$ python -q
>>> import numpy as np
>>> import numpy.linalg as la
>>> np.set_printoptions(precision=2, suppress=True, linewidth=140, floatmode="fixed")
>>> data = np.array([[1, 0, 0], [1, 1, 0], [0, 4, 1]])
>>> f = np.array([1, 0, 0])
>>> A2 = data + np.outer(f, np.eye(3)[0])
>>> la.matrix_rank(A2 - data)
np.int64(1)
>>> A2 = data[0, 0] * data[1:] - np.outer(data[1:, 0], data[0])
>>> A2
array([[0, 1, 0],
       [0, 4, 1]])
>>> np.flatnonzero(~A2.round(6).any(axis=1))
array([], dtype=int64)
>>> data[:, 0] / data[0, 0]
array([1.00, 1.00, 0.00])
>>> la.matrix_rank(A2), la.matrix_rank(data)
(np.int64(2), np.int64(3))
>>> A2 = np.array([[-2, 3], [3, 2]])
>>> W2 = np.kron(A2, data)
>>> W2
array([[-2,  0,  0,  3,  0,  0],
       [-2, -2,  0,  3,  3,  0],
       [ 0, -8, -2,  0, 12,  3],
       [ 3,  0,  0,  2,  0,  0],
       [ 3,  3,  0,  2,  2,  0],
       [ 0, 12,  3,  0,  8,  2]])
>>> la.matrix_rank(W2)
np.int64(6)
>>> np.round(la.norm(W2, 2), 2), np.round(la.norm(A2, 2) * la.norm(data, 2), 2)
(np.float64(15.3), np.float64(15.3))
>>> W2.shape
(6, 6)
>>> F = 0.7 ** np.abs(np.subtract.outer(np.arange(4), np.arange(4)))
>>> F
array([[1.00, 0.70, 0.49, 0.34],
       [0.70, 1.00, 0.70, 0.49],
       [0.49, 0.70, 1.00, 0.70],
       [0.34, 0.49, 0.70, 1.00]])
>>> low = la.cholesky(F)
>>> low
array([[1.00, 0.00, 0.00, 0.00],
       [0.70, 0.71, 0.00, 0.00],
       [0.49, 0.50, 0.71, 0.00],
       [0.34, 0.35, 0.50, 0.71]])
>>> np.diag(low) ** 2
array([1.00, 0.51, 0.51, 0.51])
>>> la.eigvalsh(F).min() > 0
np.True_
>>> low @ low.T
array([[1.00, 0.70, 0.49, 0.34],
       [0.70, 1.00, 0.70, 0.49],
       [0.49, 0.70, 1.00, 0.70],
       [0.34, 0.49, 0.70, 1.00]])
>>> evals, V = la.eigh(F)
>>> x0 = np.array([-1, 3, 3, 1])
>>> (np.sign(V[:, -1].round(6)) == np.sign(V[0, -1].round(6))).astype(int)
array([1, 1, 1, 1])
>>> V * np.abs(evals) @ V.T
array([[1.00, 0.70, 0.49, 0.34],
       [0.70, 1.00, 0.70, 0.49],
       [0.49, 0.70, 1.00, 0.70],
       [0.34, 0.49, 0.70, 1.00]])
>>> x0 = np.array([0, -2, 0, -1])
>>> (F @ x0).argmax()
np.int64(0)
>>> np.einsum("ij,j->i", F, x0)
array([-1.74, -2.49, -2.10, -1.98])
>>> F * x0
array([[ 0.00, -1.40,  0.00, -0.34],
       [ 0.00, -2.00,  0.00, -0.49],
       [ 0.00, -1.40,  0.00, -0.70],
       [ 0.00, -0.98,  0.00, -1.00]])
>>> F @ x0
array([-1.74, -2.49, -2.10, -1.98])
>>> arr = np.load("a.npy")
>>> arr
array([[-1, -5, -1, -5, -1, -5],
       [-3, -1, -3, -1, -3, -1],
       [ 5, -4,  5, -4,  5, -4],
       [-1, -5, -1, -5, -1, -5],
       [-3, -1, -3, -1, -3, -1],
       [ 5, -4,  5, -4,  5, -4]])
>>> la.cond(arr) > 100
np.True_
>>> rng = np.random.default_rng(740868)
>>> z = rng.permutation(6)
>>> z
array([2, 3, 0, 1, 4, 5])
>>> A2 = arr[z][:, z]
>>> np.diag(A2)
array([ 5, -5, -1, -1, -3, -4])
>>> np.allclose(A2, arr)
False
>>> np.trace(A2)
np.int64(-9)
>>> round(la.det(A2), 2), round(la.det(arr[z]), 2)
(np.float64(0.0), np.float64(0.0))
>>> np.round(np.trace(la.pinv(arr) @ arr), 2)
np.float64(2.0)
>>> la.lstsq(arr[:-1].T, arr[-1])[2]
np.int32(2)
>>> try:
...     la.inv(arr)
... except la.LinAlgError as e:
...     print("failed:", e)
... 
failed: Singular matrix
>>> np.allclose(arr[:-1].T @ la.lstsq(arr[:-1].T, arr[-1])[0], arr[-1])
True
>>> rk = la.matrix_rank(arr)
>>> rk
np.int64(2)
>>> N = la.svd(arr)[2][rk:].T
>>> np.round(arr @ N, 2) + 0
array([[0.00, 0.00, 0.00, 0.00],
       [0.00, 0.00, 0.00, 0.00],
       [0.00, 0.00, 0.00, 0.00],
       [0.00, 0.00, 0.00, 0.00],
       [0.00, 0.00, 0.00, 0.00],
       [0.00, 0.00, 0.00, 0.00]])
>>> [int(la.matrix_rank(np.delete(arr, i, axis=0))) for i in range(6)]
[2, 2, 2, 2, 2, 2]
>>> W0 = np.load("arr.npy")
>>> W0
array([[ -2.00,   0.50,  -1.70],
       [  0.60,   1.00,  -0.40],
       [  0.60,  -2.10,  -0.40],
       [ -0.80,  -1.70,  -2.20],
       [  0.30,  -0.60,   1.30],
       [ -1.60,   1.50,   1.10],
       [  0.70,   0.10,  -1.40],
       [  0.70,   1.60,  -2.20],
       [ -0.30,  -0.20,  -0.10],
       [ -0.60,   0.10,   0.40],
       [ -0.40,  -0.30,   0.80],
       [  0.00,   1.10,  -1.70],
       [ -0.30,   0.60,   1.00],
       [  2.00,   8.00, -32.00],
       [  1.40,   0.70,  -1.00],
       [  1.00,  -0.10,   1.20],
       [  0.40,  -1.70,  -1.00],
       [  0.00,   0.50,  -0.40],
       [  1.00,   1.20,  -0.40],
       [  1.10,  -1.50,  -1.70],
       [  0.60,  -0.30,  -1.30],
       [  0.50,   0.20,  -0.10]])
>>> z = W0[:, 2] > np.median(W0[:, 2])
>>> f = W0[z].mean(axis=0) - W0[~z].mean(axis=0)
>>> np.round((((W0 - W0.mean(axis=0)) @ f > 0) == z).mean(), 2)
np.float64(0.45)
>>> z.astype(int)
array([0, 0, 0, 0, 1, 1, 0, 0, 1, 1, 1, 0, 1, 0, 0, 1, 0, 0, 0, 0, 0, 1])
>>> np.argsort(-np.abs(f).round(6), kind="stable")
array([2, 0, 1])
>>> x0 = np.array([2, -1, 0])
>>> rhs = W0 @ x0
>>> np.round(la.pinv(W0) @ W0, 2) + 0
array([[1.00, 0.00, 0.00],
       [0.00, 1.00, 0.00],
       [0.00, 0.00, 1.00]])
>>> np.round(la.solve(W0.T @ W0, W0.T @ rhs), 2) + 0
array([ 2.00, -1.00,  0.00])
>>> rhs = rhs + 0.3 * rng.normal(size=22)
>>> rhs
array([-4.29,  0.37,  3.35,  0.02,  1.48, -5.06,  1.46, -0.26,  0.19, -1.05, -0.32, -0.75, -1.28, -3.99,  1.54,  2.83,  2.34, -0.11,  0.75,
        3.47,  1.13,  0.70])
>>> c, *_ = la.lstsq(W0, rhs)
>>> round(float(la.norm(rhs - W0 @ c)), 2)
1.45
>>> [round(float(la.norm(la.solve(W0.T @ W0 + lam * np.eye(3), W0.T @ rhs))), 2) for lam in (0, 1, 10, 100)]
[2.2, 2.09, 1.43, 0.37]
>>> np.round(W0.T @ (rhs - W0 @ c), 2) + 0
array([0.00, 0.00, 0.00])
>>> M = np.load("block4.npy")
>>> M
array([[0.00, 1.00, 1.00],
       [1.00, 0.00, 1.00],
       [1.00, 1.00, 0.00]])
>>> proj = np.triu(np.array([[-3, 3, -2], [-2, 0, 0], [3, -3, 1]]), 1) + np.eye(3)
>>> A2 = proj @ M @ la.inv(proj)
>>> np.round(np.poly(A2), 2) + 0
array([ 1.00,  0.00, -3.00, -2.00])
>>> A2
array([[ 1.00, -4.00,  6.00],
       [ 1.00, -3.00,  3.00],
       [ 1.00, -2.00,  2.00]])
>>> proj @ M - M @ proj
array([[ 1.00, -2.00,  3.00],
       [ 0.00, -3.00,  2.00],
       [ 0.00, -3.00,  2.00]])
>>> la.matrix_rank(A2)
np.int64(3)
>>> np.trace(A2), np.trace(M)
(np.float64(0.0), np.float64(0.0))
>>> x0 = np.array([7, 0, 1])
>>> rhs = A2 @ x0
>>> rhs
array([13.00, 10.00,  9.00])
>>> la.solve(A2, rhs)
array([7.00, 0.00, 1.00])
>>> la.solve(A2, rhs + A2[:, 0])
array([8.00, 0.00, 1.00])
>>> la.solve(A2.T, A2[2])
array([ 0.00, -0.00,  1.00])
>>> la.solve(A2, 3 * rhs)
array([21.00,  0.00,  3.00])
>>> mat = np.loadtxt("w.csv", delimiter=",")
>>> mat
array([[-0.18,  0.14, -0.97],
       [-0.98,  0.06,  0.19],
       [ 0.09,  0.99,  0.12]])
>>> A2 = la.inv(mat)
>>> A2
array([[-0.18, -0.98,  0.09],
       [ 0.14,  0.06,  0.99],
       [-0.97,  0.19,  0.12]])
>>> round(float(la.det(mat) * la.det(A2)), 2)
1.0
>>> np.allclose(A2, mat.T)
True
>>> np.round(la.cond(mat), 2)
np.float64(1.0)
>>> (np.abs(A2) > 1e-9).astype(int)
array([[1, 1, 1],
       [1, 1, 1],
       [1, 1, 1]])
>>> round(la.det(mat[::-1]), 2)
np.float64(-1.0)
>>> la.eigvals(mat)
array([-0.49+0.87j, -0.49-0.87j,  1.00+0.00j])
>>> np.kron(np.eye(2, dtype=int), mat)
array([[-0.18,  0.14, -0.97, -0.00,  0.00, -0.00],
       [-0.98,  0.06,  0.19, -0.00,  0.00,  0.00],
       [ 0.09,  0.99,  0.12,  0.00,  0.00,  0.00],
       [-0.00,  0.00, -0.00, -0.18,  0.14, -0.97],
       [-0.00,  0.00,  0.00, -0.98,  0.06,  0.19],
       [ 0.00,  0.00,  0.00,  0.09,  0.99,  0.12]])
>>> round(la.eigvals(mat).sum().real, 2)
np.float64(0.01)
>>> la.pinv(mat)
array([[-0.18, -0.98,  0.09],
       [ 0.14,  0.06,  0.99],
       [-0.97,  0.19,  0.12]])
>>> np.round(mat.T @ mat, 2) + 0
array([[1.00, 0.00, 0.00],
       [0.00, 1.00, 0.00],
       [0.00, 0.00, 1.00]])
>>> round(float(mat[:, 2] @ mat[:, 1]), 2)
0.0
>>> la.norm(mat, axis=0)
array([1.00, 1.00, 1.00])
>>> la.svd(mat, compute_uv=False)
array([1.00, 1.00, 1.00])
>>> A2 = np.array([[0, 3]])
>>> J = np.block([[np.zeros((1, 1)), A2], [A2.T, np.zeros((2, 2))]])
>>> J
array([[0.00, 0.00, 3.00],
       [0.00, 0.00, 0.00],
       [3.00, 0.00, 0.00]])
>>> la.norm(J, axis=0)
array([3.00, 0.00, 3.00])
>>> la.norm(J, axis=1)
array([3.00, 0.00, 3.00])
>>> round(float(la.norm(J[1], 1)), 2), round(la.norm(J[1], np.inf), 2)
(0.0, np.float64(0.0))
>>> round(la.norm(J) ** 2 / la.norm(J, 2) ** 2, 2)
np.float64(2.0)
>>> left, sv, vt = la.svd(J)
>>> V = vt[:(sv > 1e-8).sum()]
>>> x0 = J[2] + -1 * J[0] + rng.integers(2) * np.eye(3)[2]
>>> x0
array([ 3.00,  0.00, -2.00])
>>> V.T @ V
array([[1.00, 0.00, 0.00],
       [0.00, 0.00, 0.00],
       [0.00, 0.00, 1.00]])
>>> la.matrix_rank(np.vstack([J, x0]))
np.int64(2)
>>> np.diag(V.T @ V)
array([1.00, 0.00, 1.00])
>>> x0 = np.array([3, 0, -3])
>>> x0 @ W0
Traceback (most recent call last):
  File "<python-input-119>", line 1, in <module>
    x0 @ W0
    ~~~^~~~
ValueError: matmul: Input operand 1 has a mismatch in its core dimension 0, with gufunc signature (n?,k),(k,m?)->(n?,m?) (size 22 is different from 3)
>>> W0 @ np.eye(3)[0]
array([-2.00,  0.60,  0.60, -0.80,  0.30, -1.60,  0.70,  0.70, -0.30, -0.60, -0.40,  0.00, -0.30,  2.00,  1.40,  1.00,  0.40,  0.00,  1.00,
        1.10,  0.60,  0.50])
>>> (W0 @ x0).argmax()
np.int64(13)
>>> np.einsum("ij,j->i", W0, x0)
array([ -0.90,   3.00,   3.00,   4.20,  -3.00,  -8.10,   6.30,   8.70,  -0.60,  -3.00,  -3.60,   5.10,  -3.90, 102.00,   7.20,  -0.60,
         4.20,   1.20,   4.20,   8.40,   5.70,   1.80])
>>> la.norm(W0 @ x0) <= la.norm(W0, 2) * la.norm(x0) + 1e-9
np.True_
>>> (W0 * x0).sum(axis=1)
array([ -0.90,   3.00,   3.00,   4.20,  -3.00,  -8.10,   6.30,   8.70,  -0.60,  -3.00,  -3.60,   5.10,  -3.90, 102.00,   7.20,  -0.60,
         4.20,   1.20,   4.20,   8.40,   5.70,   1.80])
>>> W0 @ x0
array([ -0.90,   3.00,   3.00,   4.20,  -3.00,  -8.10,   6.30,   8.70,  -0.60,  -3.00,  -3.60,   5.10,  -3.90, 102.00,   7.20,  -0.60,
         4.20,   1.20,   4.20,   8.40,   5.70,   1.80])
>>> W0 @ np.ones(3)
array([ -3.20,   1.20,  -1.90,  -4.70,   1.00,   1.00,  -0.60,   0.10,  -0.60,  -0.10,   0.10,  -0.60,   1.30, -22.00,   1.10,   2.10,
        -2.30,   0.10,   1.80,  -2.10,  -1.00,   0.60])
>>> evals, V = la.eigh(J)
>>> x0 = np.array([2, -6, -9])
>>> (np.sign(V[:, -1].round(6)) == np.sign(V[0, -1].round(6))).astype(int)
array([1, 0, 1])
>>> x0 @ J @ x0
np.float64(-108.0)
>>> la.eigvalsh(J[1:, 1:])
array([0.00, 0.00])
>>> np.round(V * np.abs(evals) @ V.T, 2) + 0
array([[3.00, 0.00, 0.00],
       [0.00, 0.00, 0.00],
       [0.00, 0.00, 3.00]])
